>>> import numpy as np
>>> import numpy.linalg as la
>>> np.set_printoptions(precision=2, suppress=True, linewidth=160)
>>> arr = np.loadtxt("mat.csv", delimiter=",")
>>> arr
array([[ 3.01,  1.99, -0.97,  3.  ,  0.02],
       [ 3.04,  1.99, -1.03,  3.  ,  0.03],
       [ 3.03,  2.  , -0.99,  3.02, -0.01],
       [ 3.03,  1.97, -0.99,  2.98, -0.02],
       [ 2.97,  2.01, -0.98,  3.  ,  0.02],
       [ 3.  ,  2.01, -1.  ,  3.02, -0.02],
       [ 2.99,  2.  , -1.02,  3.  ,  0.  ],
       [ 3.01,  1.99, -0.96,  3.01, -0.02],
       [ 2.96,  2.01, -1.05,  3.  , -0.01],
       [ 3.03,  1.99, -1.01,  2.97,  0.02],
       [ 3.01,  1.98, -1.03,  3.  , -0.02],
       [ 3.  ,  1.99, -1.  ,  2.99,  0.03],
       [ 2.98,  2.  , -1.  ,  3.03,  0.02],
       [ 2.99,  2.02, -1.03,  3.  ,  0.03],
       [ 3.  ,  2.03, -1.02,  3.02,  0.  ],
       [ 2.96,  2.02, -0.99,  3.02,  0.  ],
       [ 1.01,  0.98,  1.98,  1.98, -2.02],
       [ 1.  ,  0.98,  2.01,  1.94, -2.04],
       [ 1.01,  1.01,  1.98,  2.01, -2.05],
       [ 1.  ,  0.98,  1.98,  2.04, -1.98],
       [ 0.96,  1.  ,  2.  ,  2.  , -2.01],
       [ 1.  ,  1.01,  2.  ,  2.03, -2.01],
       [ 0.99,  1.  ,  1.99,  2.03, -2.  ],
       [ 0.97,  1.03,  2.  ,  2.03, -1.99],
       [ 1.  ,  1.01,  2.02,  2.05, -1.98],
       [ 1.  ,  0.98,  2.02,  2.02, -2.  ],
       [ 0.98,  1.  ,  2.01,  1.98, -1.99],
       [ 1.  ,  0.99,  2.02,  2.03, -2.  ],
       [ 1.  ,  1.  ,  1.99,  2.  , -1.99],
       [ 0.99,  1.01,  2.03,  2.02, -1.97],
       [ 0.98,  0.98,  2.  ,  2.  , -1.99],
       [ 0.98,  1.04,  2.  ,  2.01, -2.  ]])
>>> Z = arr[[14, 25]].astype(float)
>>> for _ in range(7):
...     z = la.norm(arr[:, None] - Z, axis=-1).argmin(axis=1)
...     Z = np.array([arr[z == j].mean(axis=0) for j in range(2)])
... 
>>> z
array([0, 0, 0, 0, 0, 0, 0, 0, 0, 0, 0, 0, 0, 0, 0, 0, 1, 1, 1, 1, 1, 1, 1, 1, 1, 1, 1, 1, 1, 1, 1, 1])
>>> np.bincount(z)
array([16, 16])
>>> np.abs(Z[1] - Z[0]).argmax()
np.int64(2)
>>> u = np.array([-5, -3, 1, 5, 4, 0, 5, -5, 0, 3, -1, 1])
>>> X = np.array([np.roll(u, i) for i in range(12)])
>>> X
array([[-5, -3,  1,  5,  4,  0,  5, -5,  0,  3, -1,  1],
       [ 1, -5, -3,  1,  5,  4,  0,  5, -5,  0,  3, -1],
       [-1,  1, -5, -3,  1,  5,  4,  0,  5, -5,  0,  3],
       [ 3, -1,  1, -5, -3,  1,  5,  4,  0,  5, -5,  0],
       [ 0,  3, -1,  1, -5, -3,  1,  5,  4,  0,  5, -5],
       [-5,  0,  3, -1,  1, -5, -3,  1,  5,  4,  0,  5],
       [ 5, -5,  0,  3, -1,  1, -5, -3,  1,  5,  4,  0],
       [ 0,  5, -5,  0,  3, -1,  1, -5, -3,  1,  5,  4],
       [ 4,  0,  5, -5,  0,  3, -1,  1, -5, -3,  1,  5],
       [ 5,  4,  0,  5, -5,  0,  3, -1,  1, -5, -3,  1],
       [ 1,  5,  4,  0,  5, -5,  0,  3, -1,  1, -5, -3],
       [-3,  1,  5,  4,  0,  5, -5,  0,  3, -1,  1, -5]])
>>> rng = np.random.default_rng(7243)
>>> M2 = X + rng.integers(-2, 3, (12, 8)) @ rng.integers(-2, 3, (8, 12))
>>> M2
array([[  0,  -6,  -4,  10,   4,  -2,   8,  -2,  -2,   7,   8,   6],
       [  0,   2,   2,  -3,   5,   5,   1,   6,  -8,   2,   8,  -3],
       [  0,  -7, -10,   3,   2,   4,   2,  -1,   9,  -5,  -4,   8],
       [  5,  -5,   4,   0,  -3,  -4,  -1,   3,  -2,   5,  -4,   9],
       [ -9,   4,   1,  -7,   5,  -7,  -2,   9,   0, -11,  -1,  -8],
       [-11,  -6,  -4,  -1,  12,  -4,  -1,   3,   8,  -4,  -9,   0],
       [  8,  -3,   4,   4,  -5,  -1,  -3,  -5,   6,   9,  11,   3],
       [  8,   5,  -5,   6,   2,  -3,   7,  -4,  -3,   8,  21,   8],
       [  4,   1,  -2,   2,   0,   1,   8,   1,   2,  -5,   1,   6],
       [  8,  10,  -3,   3,  -9,   1,   9,   3,  -3,   0,   7,   0],
       [ -1,   6,   2,  -1,   5,  -5,  -3,   5,  -8,  -2, -10,  -3],
       [ -1,  -5,   1,   4,   3,  12,  -9,   1,  -5,   1,  -3, -10]])
>>> la.matrix_rank(M2 - X, tol=1e-8)
np.int64(8)
>>> M2 - X
array([[  5,  -3,  -5,   5,   0,  -2,   3,   3,  -2,   4,   9,   5],
       [ -1,   7,   5,  -4,   0,   1,   1,   1,  -3,   2,   5,  -2],
       [  1,  -8,  -5,   6,   1,  -1,  -2,  -1,   4,   0,  -4,   5],
       [  2,  -4,   3,   5,   0,  -5,  -6,  -1,  -2,   0,   1,   9],
       [ -9,   1,   2,  -8,  10,  -4,  -3,   4,  -4, -11,  -6,  -3],
       [ -6,  -6,  -7,   0,  11,   1,   2,   2,   3,  -8,  -9,  -5],
       [  3,   2,   4,   1,  -4,  -2,   2,  -2,   5,   4,   7,   3],
       [  8,   0,   0,   6,  -1,  -2,   6,   1,   0,   7,  16,   4],
       [  0,   1,  -7,   7,   0,  -2,   9,   0,   7,  -2,   0,   1],
       [  3,   6,  -3,  -2,  -4,   1,   6,   4,  -4,   5,  10,  -1],
       [ -2,   1,  -2,  -1,   0,   0,  -3,   2,  -7,  -3,  -5,   0],
       [  2,  -6,  -4,   0,   3,   7,  -4,   1,  -8,   2,  -4,  -5]])
>>> np.abs(M2 - X).sum(axis=1)
array([46, 32, 38, 38, 65, 60, 39, 51, 36, 49, 26, 46])
